In [1]: import numpy as np

In [2]: from numpy import linalg as LA

In [3]: np.set_printoptions(suppress=True, linewidth=140)

In [4]: J = np.load("w.npy")

In [5]: J
Out[5]: 
array([[  2,  -5,  -1,   5],
       [  3, -24,   2,   4],
       [  3,   0,  -8,  -4],
       [ -2,   1,  -3, -23]])

In [6]: LA.cond(J) > 100
Out[6]: np.True_

In [7]: LA.matrix_rank(J, rtol=0.1)
Out[7]: np.int64(3)

In [8]: np.round(LA.norm(J, 2) / LA.norm(J), 1)
Out[8]: np.float64(0.8)

In [9]: [round(float(x), 1) for x in LA.svd(J, compute_uv=False)[:3]]
Out[9]: [27.7, 21.3, 8.3]

In [10]: np.argsort(-LA.norm(J, axis=0).round(6), kind="stable")[:3]
Out[10]: array([1, 3, 2])

In [11]: arr = np.array([[5.0, -2.0, 0.0], [-2.0, 0.0, -2.0], [0.0, -2.0, 1.0]])

In [12]: vals, evecs = LA.eigh(arr)

In [13]: x = np.array([-1, 0, 0])

In [14]: x @ arr @ x
Out[14]: np.float64(5.0)

In [15]: np.round(evecs * np.abs(vals) @ evecs.T, 1)
Out[15]: 
array([[ 5.2, -1.3,  0.5],
       [-1.3,  2.5, -0.3],
       [ 0.5, -0.3,  2.2]])

In [16]: x @ arr @ x / (x @ x), np.round(vals[0], 1), round(float(vals[-1]), 1)
Out[16]: (np.float64(5.0), np.float64(-1.9), 5.8)

In [17]: np.round(evecs * np.maximum(vals, 0) @ evecs.T, 1)
Out[17]: 
array([[ 5.1, -1.6,  0.2],
       [-1.6,  1.3, -1.1],
       [ 0.2, -1.1,  1.6]])

In [18]: np.abs(arr).sum(axis=1).max(), np.round(np.abs(vals).max(), 1)
Out[18]: (np.float64(7.0), np.float64(5.8))

In [19]: Uu, sv, Vh = LA.svd(arr, full_matrices=False)

In [20]: sv.round(1)
Out[20]: array([5.8, 2.1, 1.9])

In [21]: np.round(Uu.T @ Uu, 1) + 0
Out[21]: 
array([[1., 0., 0.],
       [0., 1., 0.],
       [0., 0., 1.]])

In [22]: np.allclose(Uu * sv @ Vh, arr)
Out[22]: True

In [23]: np.abs(Uu[:, 0]).round(6).argmax()
Out[23]: np.int64(0)

In [24]: round(np.sqrt((sv ** 2).sum()), 1), round(LA.norm(arr), 1)
Out[24]: (np.float64(6.5), np.float64(6.5))

In [25]: vals, evecs = LA.eig(arr)

In [26]: vals.round(1)
Out[26]: array([ 5.8, -1.9,  2.1])

In [27]: np.round(arr @ evecs[:, 0] - vals[0] * evecs[:, 0], 1) + 0
Out[27]: array([0., 0., 0.])

In [28]: np.round(np.sort(LA.eigvals(arr @ arr)), 1)
Out[28]: array([ 3.8,  4.6, 33.7])

In [29]: A = np.load("case12.npy")

In [30]: A.round(1)
Out[30]: 
array([[ 2.8,  0.7,  0.6,  0.7],
       [-0.4,  0.7,  2.5, -1.4],
       [-0.9,  0. ,  1.2,  2.6],
       [ 0.6, -2.8,  0.8, -0.2]])

In [31]: A2 = LA.inv(A)

In [32]: np.round(A @ A2, 1) + 0
Out[32]: 
array([[1., 0., 0., 0.],
       [0., 1., 0., 0.],
       [0., 0., 1., 0.],
       [0., 0., 0., 1.]])

In [33]: round(LA.det(A) * LA.det(A2), 1)
Out[33]: np.float64(1.0)

In [34]: np.round(LA.slogdet(A)[0], 1)
Out[34]: np.float64(-1.0)

In [35]: np.round(LA.det(A) * A2, 1) + 0
Out[35]: 
array([[-25. ,   3.6,   8. ,  -5.3],
       [ -6.4,  -6.4,   0. ,  25.5],
       [ -5.4, -22.9, -11.2,  -7.1],
       [ -6. ,  12.3, -23.2,   1.6]])

In [36]: np.allclose(A2, A.T)
Out[36]: False

In [37]: np.round(np.poly(A), 1) + 0
Out[37]: array([  1. ,  -4.6,   0. ,  41. , -81. ])

In [38]: round(LA.det(A[::-1]), 1)
Out[38]: np.float64(-81.0)

In [39]: np.round(LA.eigvals(A), 1)
Out[39]: array([-3. +0.j,  2.3+2.j,  2.3-2.j,  3. +0.j])

In [40]: np.round(np.kron(np.eye(2, dtype=int), A), 1)
Out[40]: 
array([[ 2.8,  0.7,  0.6,  0.7,  0. ,  0. ,  0. ,  0. ],
       [-0.4,  0.7,  2.5, -1.4, -0. ,  0. ,  0. , -0. ],
       [-0.9,  0. ,  1.2,  2.6, -0. ,  0. ,  0. ,  0. ],
       [ 0.6, -2.8,  0.8, -0.2,  0. , -0. ,  0. , -0. ],
       [ 0. ,  0. ,  0. ,  0. ,  2.8,  0.7,  0.6,  0.7],
       [-0. ,  0. ,  0. , -0. , -0.4,  0.7,  2.5, -1.4],
       [-0. ,  0. ,  0. ,  0. , -0.9,  0. ,  1.2,  2.6],
       [ 0. , -0. ,  0. , -0. ,  0.6, -2.8,  0.8, -0.2]])

In [41]: np.round(LA.eigvals(A).sum().real, 1)
Out[41]: np.float64(4.6)

In [42]: round(np.einsum("ii->", A), 1)
Out[42]: np.float64(4.6)
